>>> import numpy as np
>>> np.set_printoptions(precision=2, suppress=True, linewidth=120, floatmode="fixed")
>>> def rnd(a):
...     return np.round(a, 2) + 0
... 
>>> X = np.load("sample13.npy")
>>> X
array([[ 1,  1,  3,  0, 12,  9],
       [ 0,  0,  0,  9,  0,  0],
       [ 0,  0,  2,  0,  2,  0],
       [ 0,  0,  4,  7,  0,  0],
       [ 0,  0,  1,  0, 10,  5],
       [ 9,  1,  5,  0, 12,  0],
       [ 0,  0,  6,  0,  5,  0],
       [18,  3,  5,  0,  2,  0],
       [ 0,  0,  5,  0,  5,  0],
       [ 4,  4,  0,  0, 12,  4],
       [ 1,  1,  3,  0, 15,  8],
       [ 0,  0,  3,  0,  1,  0],
       [ 1,  0,  1,  0,  7,  0],
       [11,  3,  1,  0,  2,  0],
       [ 0,  0,  4,  1,  0,  0],
       [ 6,  0,  6,  2,  0,  0],
       [ 0,  0,  4,  0, 12,  7],
       [ 0,  0,  2,  0,  7,  0],
       [13,  5,  5,  0, 16,  6],
       [ 0,  0,  5,  0,  9,  4],
       [15,  0,  6,  0,  2,  0],
       [ 8,  1,  3,  0,  6,  0],
       [ 0,  0,  3,  7,  0,  0],
       [11,  1,  3,  0,  0,  0],
       [ 0,  0,  1,  0,  0,  0],
       [14,  0,  6,  0,  5,  0],
       [12,  3,  1,  0,  0,  0],
       [ 0,  0,  3,  0,  5,  4],
       [12,  5,  5,  0, 13,  9],
       [ 3,  0,  5,  0,  0,  0]])
>>> P = X @ np.linalg.solve(X.T @ X, X.T)
>>> np.allclose(P @ P, P)
True
>>> np.trace(P)
np.float64(6.0)
>>> np.linalg.matrix_rank(np.eye(30) - P)
np.int64(24)
>>> cent = X[[21, 24]].astype(float)
>>> for _ in range(5):
...     lab = np.linalg.norm(X[:, None] - cent, axis=-1).argmin(axis=1)
...     cent = np.array([X[lab == j].mean(axis=0) for j in range(2)])
... 
>>> lab
array([1, 1, 1, 1, 1, 0, 1, 0, 1, 0, 0, 1, 1, 0, 1, 1, 1, 1, 0, 1, 0, 0, 1, 0, 1, 0, 0, 1, 0, 1])
>>> np.bincount(lab)
array([12, 18])
>>> np.abs(cent[1] - cent[0]).argmax()
np.int64(0)
>>> Y = X[0, 0] * X[1:] - np.outer(X[1:, 0], X[0])
>>> Y
array([[   0,    0,    0,    9,    0,    0],
       [   0,    0,    2,    0,    2,    0],
       [   0,    0,    4,    7,    0,    0],
       [   0,    0,    1,    0,   10,    5],
       [   0,   -8,  -22,    0,  -96,  -81],
       [   0,    0,    6,    0,    5,    0],
       [   0,  -15,  -49,    0, -214, -162],
       [   0,    0,    5,    0,    5,    0],
       [   0,    0,  -12,    0,  -36,  -32],
       [   0,    0,    0,    0,    3,   -1],
       [   0,    0,    3,    0,    1,    0],
       [   0,   -1,   -2,    0,   -5,   -9],
       [   0,   -8,  -32,    0, -130,  -99],
       [   0,    0,    4,    1,    0,    0],
       [   0,   -6,  -12,    2,  -72,  -54],
       [   0,    0,    4,    0,   12,    7],
       [   0,    0,    2,    0,    7,    0],
       [   0,   -8,  -34,    0, -140, -111],
       [   0,    0,    5,    0,    9,    4],
       [   0,  -15,  -39,    0, -178, -135],
       [   0,   -7,  -21,    0,  -90,  -72],
       [   0,    0,    3,    7,    0,    0],
       [   0,  -10,  -30,    0, -132,  -99],
       [   0,    0,    1,    0,    0,    0],
       [   0,  -14,  -36,    0, -163, -126],
       [   0,   -9,  -35,    0, -144, -108],
       [   0,    0,    3,    0,    5,    4],
       [   0,   -7,  -31,    0, -131,  -99],
       [   0,   -3,   -4,    0,  -36,  -27]])
>>> np.linalg.matrix_rank(Y), np.linalg.matrix_rank(X)
(np.int64(5), np.int64(6))
>>> np.flatnonzero(~Y.round(6).any(axis=1))
array([], dtype=int64)
